In [1]: import numpy as np

In [2]: np.set_printoptions(suppress=True, linewidth=200)

In [3]: K = np.load("data.npy")

In [4]: K
Out[4]: 
array([[  1,  -3,   9, -27],
       [  1,  -2,   4,  -8],
       [  1,  -1,   1,  -1],
       [  1,   0,   0,   0],
       [  1,   1,   1,   1]])

In [5]: P = K @ np.linalg.solve(K.T @ K, K.T)

In [6]: np.linalg.matrix_rank(np.eye(5) - P)
Out[6]: np.int64(1)

In [7]: np.round(P @ K[:, 1], 2) + 0
Out[7]: array([-3., -2., -1.,  0.,  1.])

In [8]: np.round((np.eye(5) - P) @ K, 2) + 0
Out[8]: 
array([[0., 0., 0., 0.],
       [0., 0., 0., 0.],
       [0., 0., 0., 0.],
       [0., 0., 0., 0.],
       [0., 0., 0., 0.]])

In [9]: np.round(np.diag(P), 2)
Out[9]: array([0.99, 0.77, 0.49, 0.77, 0.99])

In [10]: P.round(2)
Out[10]: 
array([[ 0.99,  0.06, -0.09,  0.06, -0.01],
       [ 0.06,  0.77,  0.34, -0.23,  0.06],
       [-0.09,  0.34,  0.49,  0.34, -0.09],
       [ 0.06, -0.23,  0.34,  0.77,  0.06],
       [-0.01,  0.06, -0.09,  0.06,  0.99]])

In [11]: np.allclose(P @ P, P)
Out[11]: True

In [12]: [round(float(x), 2) for x in np.linalg.svd(K, compute_uv=False)[:3]]
Out[12]: [30.08, 2.5, 1.56]

In [13]: np.linalg.matrix_rank(K, rtol=0.1)
Out[13]: np.int64(1)

In [14]: W0 = np.load("arr.npy")

In [15]: W0
Out[15]: 
array([[ 1,  1, -1, -1,  1,  1, -1, -1],
       [ 1, -1,  1, -1, -1,  1, -1,  1],
       [ 1,  1, -1, -1, -1, -1,  1,  1],
       [ 1, -1, -1,  1, -1,  1,  1, -1],
       [ 1, -1,  1, -1,  1, -1,  1, -1]])

In [16]: theta = np.radians(90)

In [17]: Rm = np.eye(8)

In [18]: Rm[0, 0] = Rm[3, 3] = np.cos(theta)

In [19]: Rm[0, 3], Rm[3, 0] = -np.sin(theta), np.sin(theta)

In [20]: Rm.round(2) + 0
Out[20]: 
array([[ 0.,  0.,  0., -1.,  0.,  0.,  0.,  0.],
       [ 0.,  1.,  0.,  0.,  0.,  0.,  0.,  0.],
       [ 0.,  0.,  1.,  0.,  0.,  0.,  0.,  0.],
       [ 1.,  0.,  0.,  0.,  0.,  0.,  0.,  0.],
       [ 0.,  0.,  0.,  0.,  1.,  0.,  0.,  0.],
       [ 0.,  0.,  0.,  0.,  0.,  1.,  0.,  0.],
       [ 0.,  0.,  0.,  0.,  0.,  0.,  1.,  0.],
       [ 0.,  0.,  0.,  0.,  0.,  0.,  0.,  1.]])

In [21]: A2 = W0 @ Rm.T

In [22]: A2.round(2)
Out[22]: 
array([[ 1.,  1., -1.,  1.,  1.,  1., -1., -1.],
       [ 1., -1.,  1.,  1., -1.,  1., -1.,  1.],
       [ 1.,  1., -1.,  1., -1., -1.,  1.,  1.],
       [-1., -1., -1.,  1., -1.,  1.,  1., -1.],
       [ 1., -1.,  1.,  1.,  1., -1.,  1., -1.]])

In [23]: np.round(np.linalg.svd(W0, compute_uv=False), 2), np.round(np.linalg.svd(A2, compute_uv=False), 2)
Out[23]: (array([2.83, 2.83, 2.83, 2.83, 2.83]), array([2.83, 2.83, 2.83, 2.83, 2.83]))

In [24]: np.allclose(W0 @ W0.T, A2 @ A2.T)
Out[24]: True

In [25]: np.round(np.linalg.norm(W0, "nuc"), 2)
Out[25]: np.float64(14.14)

In [26]: round(float(np.linalg.norm(W0, 2)), 2)
Out[26]: 2.83

In [27]: np.round(np.linalg.norm(W0, axis=0), 2)
Out[27]: array([2.24, 2.24, 2.24, 2.24, 2.24, 2.24, 2.24, 2.24])

In [28]: Uu, s, vt = np.linalg.svd(W0, full_matrices=False)

In [29]: np.round(np.cumsum(s ** 2) / np.sum(s ** 2), 2)
Out[29]: array([0.2, 0.4, 0.6, 0.8, 1. ])

In [30]: np.round(s / s[0], 2)
Out[30]: array([1., 1., 1., 1., 1.])

In [31]: s.round(2)
Out[31]: array([2.83, 2.83, 2.83, 2.83, 2.83])

In [32]: np.round(Uu.T @ Uu, 2) + 0
Out[32]: 
array([[1., 0., 0., 0., 0.],
       [0., 1., 0., 0., 0.],
       [0., 0., 1., 0., 0.],
       [0., 0., 0., 1., 0.],
       [0., 0., 0., 0., 1.]])

In [33]: blk = np.stack([W0, 3 * W0, W0[::-1]])

In [34]: np.linalg.matrix_rank(blk.reshape(3, -1))
Out[34]: np.int64(2)

In [35]: np.einsum("bij,cij->bc", blk, blk)
Out[35]: 
array([[ 40, 120,   8],
       [120, 360,  24],
       [  8,  24,  40]])

In [36]: blk.sum(axis=0)
Out[36]: 
array([[ 5,  3, -3, -5,  5,  3, -3, -5],
       [ 5, -5,  3, -3, -5,  5, -3,  3],
       [ 5,  5, -5, -5, -5, -5,  5,  5],
       [ 5, -5, -3,  3, -5,  5,  3, -3],
       [ 5, -3,  3, -5,  5, -3,  3, -5]])

In [37]: J = np.load("run17.npy")

In [38]: J
Out[38]: 
array([[12.74, 24.88, 26.06, 15.14],
       [10.76, 24.15, 24.02, 16.03],
       [12.52, 24.93, 23.28, 16.48],
       [11.46, 24.77, 24.73, 15.61],
       [13.13, 24.68, 23.09, 18.16],
       [13.5 , 24.38, 25.36, 14.36],
       [10.73, 24.21, 24.29, 16.9 ],
       [13.44, 23.82, 24.18, 14.56],
       [10.99, 24.88, 23.9 , 12.85],
       [11.3 , 24.95, 23.72, 15.06],
       [14.05, 23.07, 22.88, 15.05]])

In [39]: A2 = W0[0, 0] * W0[1:] - np.outer(W0[1:, 0], W0[0])

In [40]: A2
Out[40]: 
array([[ 0, -2,  2,  0, -2,  0,  0,  2],
       [ 0,  0,  0,  0, -2, -2,  2,  2],
       [ 0, -2,  0,  2, -2,  0,  2,  0],
       [ 0, -2,  2,  0,  0, -2,  2,  0]])

In [41]: W0[:, 0] / W0[0, 0]
Out[41]: array([1., 1., 1., 1., 1.])

In [42]: gram = np.cov(J, rowvar=False)

In [43]: gram.shape
Out[43]: (4, 4)

In [44]: round(np.corrcoef(J[:, 1], J[:, 3])[0, 1], 2)
Out[44]: np.float64(0.05)

In [45]: d = np.linalg.norm(J[:, None] - J[None], axis=-1)

In [46]: d.mean(axis=1).argmax()
Out[46]: np.int64(4)

In [47]: d.shape
Out[47]: (11, 11)

In [48]: d[:5, :5].round(2)
Out[48]: 
array([[0.  , 3.07, 3.09, 1.91, 4.26],
       [3.07, 0.  , 2.11, 1.25, 3.36],
       [3.09, 2.11, 0.  , 2.  , 1.81],
       [1.91, 1.25, 2.  , 0.  , 3.46],
       [4.26, 3.36, 1.81, 3.46, 0.  ]])

In [49]: np.unravel_index(d.round(6).argmax(), d.shape)
Out[49]: (np.int64(4), np.int64(8))

In [50]: d[5].round(2)
Out[50]: array([1.39, 3.48, 3.18, 2.5 , 4.45, 0.  , 3.91, 1.32, 3.31, 2.89, 2.94])

In [51]: A2 = np.c_[J[:, :1] @ np.array([[0]]), np.array([6, 5, -9, 0, 4, 3, -2, -5, -8, 4, 6])]

In [52]: A2
Out[52]: 
array([[ 0.,  6.],
       [ 0.,  5.],
       [ 0., -9.],
       [ 0.,  0.],
       [ 0.,  4.],
       [ 0.,  3.],
       [ 0., -2.],
       [ 0., -5.],
       [ 0., -8.],
       [ 0.,  4.],
       [ 0.,  6.]])

In [53]: np.round(np.linalg.norm(np.linalg.qr(J)[0].T @ A2, axis=0) ** 2 / ((A2 ** 2).sum(axis=0) + 1e-12), 2)
Out[53]: array([0.  , 0.28])

In [54]: np.linalg.matrix_rank(np.c_[J, A2])
Out[54]: np.int64(5)

In [55]: np.round(np.linalg.lstsq(J, A2[:, 0])[0], 2)
Out[55]: array([0., 0., 0., 0.])

In [56]: np.linalg.matrix_rank(A2)
Out[56]: np.int64(1)

In [57]: mat = np.load("m.npy")

In [58]: mat
Out[58]: 
array([[ -4, -20,  -8, -20, -16, -20,  -4,  -8],
       [  0,   0,   0,   0,   0,   0,   0,   0],
       [ -1,  -5,  -2,  -5,  -4,  -5,  -1,  -2],
       [  1,   5,   2,   5,   4,   5,   1,   2],
       [  4,  20,   8,  20,  16,  20,   4,   8],
       [  2,  10,   4,  10,   8,  10,   2,   4],
       [  3,  15,   6,  15,  12,  15,   3,   6],
       [  4,  20,   8,  20,  16,  20,   4,   8],
       [ -5, -25, -10, -25, -20, -25,  -5, -10]])

In [59]: # rows 4 and 7 are equal

In [60]: Uu, s, vt = np.linalg.svd(mat)

In [61]: s.round(2) + 0
Out[61]: array([94.28,  0.  ,  0.  ,  0.  ,  0.  ,  0.  ,  0.  ,  0.  ])

In [62]: A2 = Uu[:, :1] @ np.diag(s[:1]) @ vt[:1]

In [63]: np.round(np.linalg.norm(mat - A2) / np.linalg.norm(mat), 2)
Out[63]: np.float64(0.0)

In [64]: A2.round(2)
Out[64]: 
array([[ -4., -20.,  -8., -20., -16., -20.,  -4.,  -8.],
       [  0.,   0.,   0.,   0.,   0.,   0.,   0.,   0.],
       [ -1.,  -5.,  -2.,  -5.,  -4.,  -5.,  -1.,  -2.],
       [  1.,   5.,   2.,   5.,   4.,   5.,   1.,   2.],
       [  4.,  20.,   8.,  20.,  16.,  20.,   4.,   8.],
       [  2.,  10.,   4.,  10.,   8.,  10.,   2.,   4.],
       [  3.,  15.,   6.,  15.,  12.,  15.,   3.,   6.],
       [  4.,  20.,   8.,  20.,  16.,  20.,   4.,   8.],
       [ -5., -25., -10., -25., -20., -25.,  -5., -10.]])

In [65]: np.linalg.matrix_rank(mat, rtol=0.05)
Out[65]: np.int64(1)

In [66]: round(np.linalg.norm(mat - A2, 2), 2), round(float(s[1]), 2)
Out[66]: (np.float64(0.0), 0.0)

In [67]: np.linalg.matrix_rank(A2)
Out[67]: np.int64(1)

In [68]: np.round(np.abs(mat - A2).max(), 2)
Out[68]: np.float64(0.0)

In [69]: r = np.linalg.matrix_rank(mat)

In [70]: r
Out[70]: np.int64(1)

In [71]: ns = np.linalg.svd(mat)[2][r:].T

In [72]: ns.shape
Out[72]: (8, 7)

In [73]: np.round(ns @ ns.T, 2)
Out[73]: 
array([[ 0.99, -0.05, -0.02, -0.05, -0.04, -0.05, -0.01, -0.02],
       [-0.05,  0.75, -0.1 , -0.25, -0.2 , -0.25, -0.05, -0.1 ],
       [-0.02, -0.1 ,  0.96, -0.1 , -0.08, -0.1 , -0.02, -0.04],
       [-0.05, -0.25, -0.1 ,  0.75, -0.2 , -0.25, -0.05, -0.1 ],
       [-0.04, -0.2 , -0.08, -0.2 ,  0.84, -0.2 , -0.04, -0.08],
       [-0.05, -0.25, -0.1 , -0.25, -0.2 ,  0.75, -0.05, -0.1 ],
       [-0.01, -0.05, -0.02, -0.05, -0.04, -0.05,  0.99, -0.02],
       [-0.02, -0.1 , -0.04, -0.1 , -0.08, -0.1 , -0.02,  0.96]])

In [74]: np.linalg.matrix_rank(mat.T @ mat), np.linalg.matrix_rank(mat @ mat.T)
Out[74]: (np.int64(1), np.int64(1))

In [75]: A2 = np.array([[6, 9, 6, 3, 2, 2, 0],
    ...:     [3, 5, 0, 3, 0, 4, 6],
    ...:     [1, 2, 6, 1, 1, 9, 9],
    ...:     [5, 3, 3, 5, 6, 6, 8],
    ...:     [9, 3, 2, 2, 9, 1, 3],
    ...:     [2, 9, 8, 5, 6, 4, 2],
    ...:     [3, 7, 7, 7, 0, 1, 0]])

In [76]: W2 = np.array([[2]])

In [77]: m1 = np.block([[A2, np.array([[-2], [1], [-1], [0], [0], [0], [2]])], [np.zeros((1, 7)), W2]])

In [78]: m1
Out[78]: 
array([[ 6.,  9.,  6.,  3.,  2.,  2.,  0., -2.],
       [ 3.,  5.,  0.,  3.,  0.,  4.,  6.,  1.],
       [ 1.,  2.,  6.,  1.,  1.,  9.,  9., -1.],
       [ 5.,  3.,  3.,  5.,  6.,  6.,  8.,  0.],
       [ 9.,  3.,  2.,  2.,  9.,  1.,  3.,  0.],
       [ 2.,  9.,  8.,  5.,  6.,  4.,  2.,  0.],
       [ 3.,  7.,  7.,  7.,  0.,  1.,  0.,  2.],
       [ 0.,  0.,  0.,  0.,  0.,  0.,  0.,  2.]])

In [79]: A2 = m1 / np.linalg.norm(m1, axis=1, keepdims=True)

In [80]: gram = A2 @ A2.T

In [81]: np.round(np.linalg.norm(A2, axis=1), 2)
Out[81]: array([1., 1., 1., 1., 1., 1., 1., 1.])

In [82]: (gram - 2 * np.eye(8)).round(6).argmax(axis=1)
Out[82]: array([5, 3, 3, 1, 3, 0, 5, 6])

In [83]: np.argwhere(np.triu(np.abs(gram) > 0.95, 1))
Out[83]: array([], shape=(0, 2), dtype=int64)

In [84]: (np.abs(gram) > 0.9).astype(int)
Out[84]: 
array([[1, 0, 0, 0, 0, 0, 0, 0],
       [0, 1, 0, 0, 0, 0, 0, 0],
       [0, 0, 1, 0, 0, 0, 0, 0],
       [0, 0, 0, 1, 0, 0, 0, 0],
       [0, 0, 0, 0, 1, 0, 0, 0],
       [0, 0, 0, 0, 0, 1, 0, 0],
       [0, 0, 0, 0, 0, 0, 1, 0],
       [0, 0, 0, 0, 0, 0, 0, 1]])

In [85]: round(np.degrees(np.arccos(np.clip(gram[5, 3], -1, 1))), 2)
Out[85]: np.float64(41.59)

In [86]: arr = np.loadtxt("x.csv", delimiter=",")

In [87]: arr.round(2) + 0
Out[87]: 
array([[ -5.47, -15.42,   0.35, -14.92],
       [ -5.  , -13.81,   0.38, -13.22],
       [ -3.94, -10.27,   0.37,  -9.49],
       [ -2.41,  -5.27,   0.12,  -4.28],
       [ -2.18,  -4.55,   0.06,  -3.55],
       [ -1.93,  -3.79,  -0.02,  -2.79],
       [ -1.67,  -3.03,  -0.12,  -2.05],
       [ -1.5 ,  -2.57,  -0.18,  -1.61],
       [ -1.46,  -2.47,  -0.2 ,  -1.51],
       [ -1.28,  -2.  ,  -0.26,  -1.09],
       [ -1.  ,  -1.37,  -0.35,  -0.55],
       [ -0.74,  -0.88,  -0.38,  -0.22],
       [ -0.71,  -0.84,  -0.38,  -0.2 ],
       [ -0.66,  -0.77,  -0.38,  -0.16],
       [ -0.49,  -0.53,  -0.34,  -0.06],
       [ -0.34,  -0.35,  -0.27,  -0.02],
       [ -0.29,  -0.3 ,  -0.24,  -0.01],
       [  0.04,   0.04,   0.04,   0.  ],
       [  0.27,   0.27,   0.3 ,   0.01],
       [  0.28,   0.28,   0.31,   0.01],
       [  0.28,   0.29,   0.32,   0.01],
       [  0.47,   0.49,   0.56,   0.03],
       [  0.57,   0.6 ,   0.69,   0.04],
       [  1.43,   1.71,   1.96,   0.41],
       [  1.46,   1.75,   2.01,   0.43],
       [  1.98,   2.51,   2.81,   0.81],
       [  2.13,   2.75,   3.05,   0.94],
       [  2.31,   3.04,   3.33,   1.1 ],
       [  5.24,   8.37,   7.93,   4.7 ],
       [  5.4 ,   8.68,   8.18,   4.93],
       [  9.65,  17.6 ,  14.67,  11.92],
       [ 12.08,  23.  ,  18.28,  16.37],
       [ 13.11,  25.32,  19.79,  18.33]])

In [88]: # rows and columns are dependent

In [89]: gram = np.cov(arr, rowvar=False)

In [90]: gram.round(2)
Out[90]: 
array([[17.59, 34.82, 20.84, 25.85],
       [34.82, 70.56, 39.62, 53.6 ],
       [20.84, 39.62, 28.25, 28.17],
       [25.85, 53.6 , 28.17, 41.62]])

In [91]: round(float(np.corrcoef(arr[:, 3], arr[:, 1])[0, 1]), 2)
Out[91]: 0.99

In [92]: np.round(arr.std(axis=0), 2)
Out[92]: array([4.13, 8.27, 5.23, 6.35])

In [93]: A = np.loadtxt("block4.csv", delimiter=",")

In [94]: A
Out[94]: 
array([[ 69.,   6.,   7.,  86.],
       [  6.,  90.,  29.,  19.],
       [  7.,  29., 106.,  18.],
       [ 86.,  19.,  18., 109.]])

In [95]: Uu, s, vt = np.linalg.svd(A)

In [96]: np.argmax(s[:-1] / (s[1:] + 1e-6)) + 1
Out[96]: np.int64(3)

In [97]: A2 = Uu[:, :3] @ np.diag(s[:3]) @ vt[:3]

In [98]: round(np.linalg.norm(A - A2) / np.linalg.norm(A), 2)
Out[98]: np.float64(0.0)

In [99]: np.linalg.matrix_rank(A2)
Out[99]: np.int64(3)
